% python3 -q
>>> import numpy as np
>>> np.set_printoptions(precision=2, suppress=True, linewidth=140, sign=" ")
>>> m1 = np.loadtxt("sample16.csv", delimiter=",")
>>> m1
array([[-1.5, -0.1, -0.6,  0.7, -1.9,  0.3],
       [-0.2, -0.4, -0.1,  0.9,  1.3, -1.9],
       [ 1.6, -0.1, -1.7, -0.1, -1.7, -2.1]])
>>> vec = np.array([1, -1, -5, -7, -7, 7])
>>> a = np.maximum(m1 @ vec, 0)
>>> np.maximum(m1 @ vec, 0) - np.maximum(-m1 @ vec, 0)
array([ 12.1, -28. ,   8.1])
>>> np.tanh(m1 @ vec)
array([ 1., -1.,  1.])
>>> print(a)
[ 12.1   0.    8.1]
>>> print(m1 * (a > 1e-9)[:, None])
[[-1.5 -0.1 -0.6  0.7 -1.9  0.3]
 [-0.  -0.  -0.   0.   0.  -0. ]
 [ 1.6 -0.1 -1.7 -0.1 -1.7 -2.1]]
>>> print(np.count_nonzero(m1))
18
>>> m1.sum(axis=0)
array([-0.1, -0.6, -2.4,  1.5, -2.3, -3.7])
>>> m1.sum(axis=1)
array([-3.1, -0.4, -4.1])
>>> m1.shape
(3, 6)
>>> print(round(np.linalg.norm(m1), 2))
5.09
>>> def softmax(z):
...     e = np.exp(z - z.max(axis=-1, keepdims=True))
...     return e / e.sum(axis=-1, keepdims=True)
... 
>>> softmax(m1[2] + 4)
array([ 0.68,  0.12,  0.03,  0.12,  0.03,  0.02])
>>> np.round(softmax(10 * m1[2]), 2) + 0
array([ 1.,  0.,  0.,  0.,  0.,  0.])
>>> softmax(m1).sum(axis=1)
array([ 1.,  1.,  1.])
>>> S = m1 @ m1.T / np.sqrt(6)
>>> softmax(S)
array([[ 0.89,  0.02,  0.09],
       [ 0.03,  0.85,  0.12],
       [ 0.01,  0.01,  0.98]])
>>> softmax(S)[2] @ m1
array([ 1.56, -0.1 , -1.67, -0.08, -1.67, -2.08])
>>> vec = np.array([0, 0, 3, 5, 3, 6])
>>> m1 @ np.ones(6)
array([-3.1, -0.4, -4.1])
>>> print(m1 * vec)
[[ -0.   -0.   -1.8   3.5  -5.7   1.8]
 [ -0.   -0.   -0.3   4.5   3.9 -11.4]
 [  0.   -0.   -5.1  -0.5  -5.1 -12.6]]
>>> print((m1 * vec).sum(axis=1))
[ -2.2  -3.3 -23.3]
>>> m1 @ (2 * vec)
array([ -4.4,  -6.6, -46.6])
>>> Uu, sigma, Vh = np.linalg.svd(m1, full_matrices=False)
>>> sigma
array([ 3.64,  2.93,  2.02])
>>> print(np.round(Uu.T @ m1 @ Vh.T, 2) + 0)
[[ 3.64  0.    0.  ]
 [ 0.    2.93  0.  ]
 [ 0.    0.    2.02]]
>>> M = np.load("a.npy")
>>> M
array([[ 1, -1],
       [ 1,  0],
       [ 1,  1],
       [ 1,  2]])
>>> vec = np.array([4, -5])
>>> rhs = M @ vec
>>> np.linalg.lstsq(M, rhs)[0]
array([ 4., -5.])
>>> rhs
array([ 9,  4, -1, -6])
>>> np.linalg.solve(M.T @ M, M.T @ rhs)
array([ 4., -5.])
>>> rng = np.random.default_rng(19)
>>> rhs = rhs + 0.05 * rng.normal(size=4)
>>> rhs
array([ 8.98,  4.05, -0.98, -6.03])
>>> b, *_ = np.linalg.lstsq(M, rhs)
>>> [round(float(np.linalg.norm(np.linalg.solve(M.T @ M + lam * np.eye(2), M.T @ rhs))), 2) for lam in (0, 1, 10, 100)]
[6.41, 4.82, 1.59, 0.22]
>>> print(np.round(np.linalg.norm(rhs - M @ b), 2))
0.06
